>>> import numpy as np
>>> np.set_printoptions(precision=2, suppress=True, linewidth=200, floatmode="fixed")
>>> def rnd(a):
...     return np.round(a, 2) + 0
... 
>>> cent = np.array([[1, 1, 2], [1, 1, 1], [0, 0, 1]])
>>> rng = np.random.default_rng(63945)
>>> mat = (rng.random((17, 3)) < 0.25) @ cent
>>> mat
array([[0, 0, 0],
       [0, 0, 1],
       [0, 0, 0],
       [0, 0, 1],
       [1, 1, 2],
       [1, 1, 2],
       [0, 0, 0],
       [1, 1, 3],
       [0, 0, 0],
       [0, 0, 0],
       [1, 1, 2],
       [0, 0, 0],
       [1, 1, 1],
       [1, 1, 2],
       [0, 0, 1],
       [0, 0, 0],
       [2, 2, 4]])
>>> left, sig, Vh = np.linalg.svd(mat)
>>> rnd(sig)
array([7.96, 1.26, 0.00])
>>> A2 = left[:, :2] @ np.diag(sig[:2]) @ Vh[:2]
>>> rnd(np.abs(mat - A2).max())
np.float64(0.0)
>>> np.linalg.lstsq(mat[:-1].T, mat[-1])[2]
np.int32(2)
>>> print(np.abs(np.diag(np.linalg.qr(mat)[1])) > 1e-9)
[ True False  True]
>>> np.unique(mat.round(6), axis=0).shape
(6, 3)
>>> np.allclose(mat[:-1].T @ np.linalg.lstsq(mat[:-1].T, mat[-1])[0], mat[-1])
True
>>> rnd(np.trace(np.linalg.pinv(mat) @ mat))
np.float64(2.0)
>>> W0 = np.load("case13.npy")
>>> print(W0)
[[-2.00  0.00]
 [ 0.00 -2.00]]
>>> x = np.array([-1, 0])
>>> h1 = np.maximum(W0 @ x, 0)
>>> np.flatnonzero(h1 > 1e-9)
array([0])
>>> rnd(np.tanh(W0 @ x))
array([0.96, 0.00])
>>> W0 * (h1 > 1e-9)[:, None]
array([[-2.00,  0.00],
       [ 0.00, -0.00]])
>>> evals, evecs = np.linalg.eigh(W0)
>>> evecs.T @ evecs
array([[1.00, 0.00],
       [0.00, 1.00]])
>>> rnd(np.linalg.eigvalsh(W0 @ W0))
array([4.00, 4.00])
>>> rnd(np.linalg.eigvalsh(W0 + 4 * np.eye(2)))
array([2.00, 2.00])
>>> evecs @ np.diag(evals) @ evecs.T
array([[-2.00,  0.00],
       [ 0.00, -2.00]])
>>> evecs.T @ W0 @ evecs
array([[-2.00,  0.00],
       [ 0.00, -2.00]])
>>> print(rnd(np.linalg.svd(W0, compute_uv=False)))
[2.00 2.00]
>>> evals
array([-2.00, -2.00])
>>> E = np.array([[0, 1], [1, 0]])
>>> evals, evecs = np.linalg.eigh(E)
>>> x = np.array([-2, 5])
>>> (np.sign(evecs[:, -1].round(6)) == np.sign(evecs[0, -1].round(6))).astype(int)
array([1, 1])
>>> rnd(np.linalg.eigvalsh(E[1:, 1:]))
array([0.00])
>>> x @ E @ x
np.int64(-20)
>>> print(np.abs(E).sum(axis=1).max(), np.abs(evals).max())
1 1.0
>>> rnd(evecs * np.maximum(evals, 0) @ evecs.T)
array([[0.50, 0.50],
       [0.50, 0.50]])
